$ ipython --no-banner

In [1]: import numpy as np

In [2]: np.set_printoptions(precision=2, suppress=True, linewidth=120)

In [3]: W0 = np.loadtxt("test19.csv", delimiter=",")

In [4]: W0
Out[4]: 
array([[-1.77,  0.88,  0.37, -2.09, -1.39, -0.05, -1.7 ,  1.58,  1.99,  0.8 ],
       [-2.03,  0.56,  1.7 , -1.11, -0.61,  0.33, -0.86,  1.9 ,  1.44,  0.35],
       [-0.09, -0.59, -2.  ,  0.75, -0.82,  1.05, -1.11,  1.48, -0.9 ,  0.88],
       [ 3.13, -0.61, -2.48,  2.02,  0.37, -0.43,  0.22, -2.84, -2.28, -1.14],
       [ 5.01, -2.11,  0.97,  4.84,  3.74, -1.6 ,  4.59, -6.77, -3.57, -4.1 ],
       [ 0.9 , -0.49, -2.03,  0.63,  0.06,  0.26, -0.04, -0.39, -1.14,  0.39],
       [ 1.67, -0.26,  2.97,  2.22,  1.42, -1.02,  2.09, -2.85, -0.78, -2.76],
       [ 1.19, -0.11, -2.56,  0.78, -1.32,  0.35, -1.47,  0.14, -0.96,  0.34],
       [ 0.82, -0.02, -4.72, -0.91, -2.53,  0.32, -2.6 ,  0.53,  0.36,  1.46],
       [-1.42,  0.12,  1.92, -0.2 ,  0.18,  0.32,  0.09,  1.06,  0.66, -0.09],
       [-0.18,  0.47, -0.74, -1.  , -0.58, -0.26, -0.76,  0.4 ,  0.37,  0.66],
       [ 0.73, -0.41,  0.06,  0.81,  0.53, -0.28,  0.39, -0.88, -0.73, -0.65],
       [-0.28,  0.14, -2.88, -0.46, -1.47,  0.92, -1.82,  1.8 , -0.3 ,  1.6 ],
       [ 2.5 , -0.68,  1.85,  2.04,  2.26, -1.32,  2.84, -4.02, -1.26, -2.54],
       [ 1.09, -0.73,  1.16,  1.93,  0.49, -0.22,  0.8 , -1.65, -0.61, -1.84],
       [ 0.14, -0.04, -1.77, -0.53, -1.37,  0.1 , -1.26,  0.46,  0.57,  0.59],
       [ 1.9 , -0.84,  3.57,  3.03,  2.3 , -0.94,  3.14, -3.12, -1.39, -3.03],
       [ 1.39, -0.51,  1.21,  1.8 ,  0.77, -0.39,  1.19, -1.76, -0.81, -1.64],
       [ 2.58, -1.43,  1.25,  3.52,  1.67, -0.5 ,  2.43, -3.51, -1.77, -2.85],
       [-0.69, -0.13, -0.78, -1.  ,  0.22,  0.28,  0.29,  0.86,  0.4 ,  1.25],
       [-1.52,  0.42, -5.38, -1.17, -3.98,  2.34, -4.71,  5.29,  0.05,  3.65],
       [-0.87, -0.31, -2.43, -0.9 , -0.04,  0.68, -0.81,  1.47, -0.51,  1.86],
       [-0.07,  0.49,  3.11, -0.37,  1.42, -1.06,  1.81, -1.56,  0.75, -1.25],
       [-0.44, -0.26, -1.85,  0.47, -1.68,  1.19, -2.06,  2.16, -0.37,  0.89],
       [-0.73,  0.21, -5.28, -1.74, -3.38,  1.29, -3.61,  2.92,  0.97,  2.85],
       [-2.72,  1.19,  1.51, -2.52, -1.12,  0.24, -1.17,  2.75,  2.31,  1.37]])

In [5]: basis = W0[[1, 23]].astype(float)

In [6]: for _ in range(3):
   ...:     idx = np.linalg.norm(W0[:, None] - basis, axis=-1).argmin(axis=1)
   ...:     basis = np.array([W0[idx == j].mean(axis=0) for j in range(2)])
   ...: 

In [7]: idx
Out[7]: array([1, 1, 1, 0, 0, 1, 0, 1, 1, 0, 1, 0, 1, 0, 0, 1, 0, 0, 0, 1, 1, 1, 0, 1, 1, 1])

In [8]: np.abs(basis[1] - basis[0]).argmax()
Out[8]: np.int64(7)

In [9]: basis
Out[9]: 
array([[ 1.68, -0.63,  1.42,  1.97,  1.38, -0.68,  1.78, -2.54, -1.07, -1.99],
       [-0.55,  0.13, -1.92, -0.72, -1.33,  0.6 , -1.58,  1.56,  0.29,  1.26]])

In [10]: x0 = np.array([3, 3, 1, 0, 1, 3, 3, 0, 1, 2])

In [11]: h1 = np.maximum(basis @ x0, 0)

In [12]: np.maximum(basis @ (3 * x0), 0)
Out[12]: array([12.61,  0.  ])

In [13]: h1
Out[13]: array([4.2, 0. ])

In [14]: basis.T @ h1
Out[14]: array([  7.07,  -2.66,   5.96,   8.27,   5.79,  -2.84,   7.49, -10.66,  -4.51,  -8.37])

In [15]: basis * (h1 > 1e-9)[:, None]
Out[15]: 
array([[ 1.68, -0.63,  1.42,  1.97,  1.38, -0.68,  1.78, -2.54, -1.07, -1.99],
       [-0.  ,  0.  , -0.  , -0.  , -0.  ,  0.  , -0.  ,  0.  ,  0.  ,  0.  ]])

In [16]: np.flatnonzero(h1 > 1e-9)
Out[16]: array([0])

In [17]: np.maximum(basis @ x0, 0) - np.maximum(-basis @ x0, 0)
Out[17]: array([ 4.2 , -4.65])

In [18]: Ac = W0 - W0.mean(axis=1)
ValueError: operands could not be broadcast together with shapes (26,10) (26,) 


In [19]: Ac = W0 - W0.mean(axis=0)

In [20]: left, s, Vh = np.linalg.svd(Ac, full_matrices=False)

In [21]: np.searchsorted(np.cumsum(s ** 2) / (s ** 2).sum(), 0.9) + 1
Out[21]: np.int64(2)

In [22]: np.round(s ** 2 / (s ** 2).sum(), 2) + 0
Out[22]: array([0.79, 0.17, 0.02, 0.01, 0.  , 0.  , 0.  , 0.  , 0.  , 0.  ])

In [23]: (np.sign(left[:, 0]) == np.sign(left[0, 0])).astype(int)
Out[23]: array([1, 1, 1, 0, 0, 1, 0, 1, 1, 1, 1, 0, 1, 0, 0, 1, 0, 0, 0, 1, 1, 1, 0, 1, 1, 1])

In [24]: np.round(np.abs(Vh[-1]), 2) + 0
Out[24]: array([0.06, 0.21, 0.05, 0.53, 0.46, 0.2 , 0.29, 0.  , 0.46, 0.35])

In [25]: np.abs(Vh[0]).argmax()
Out[25]: np.int64(7)
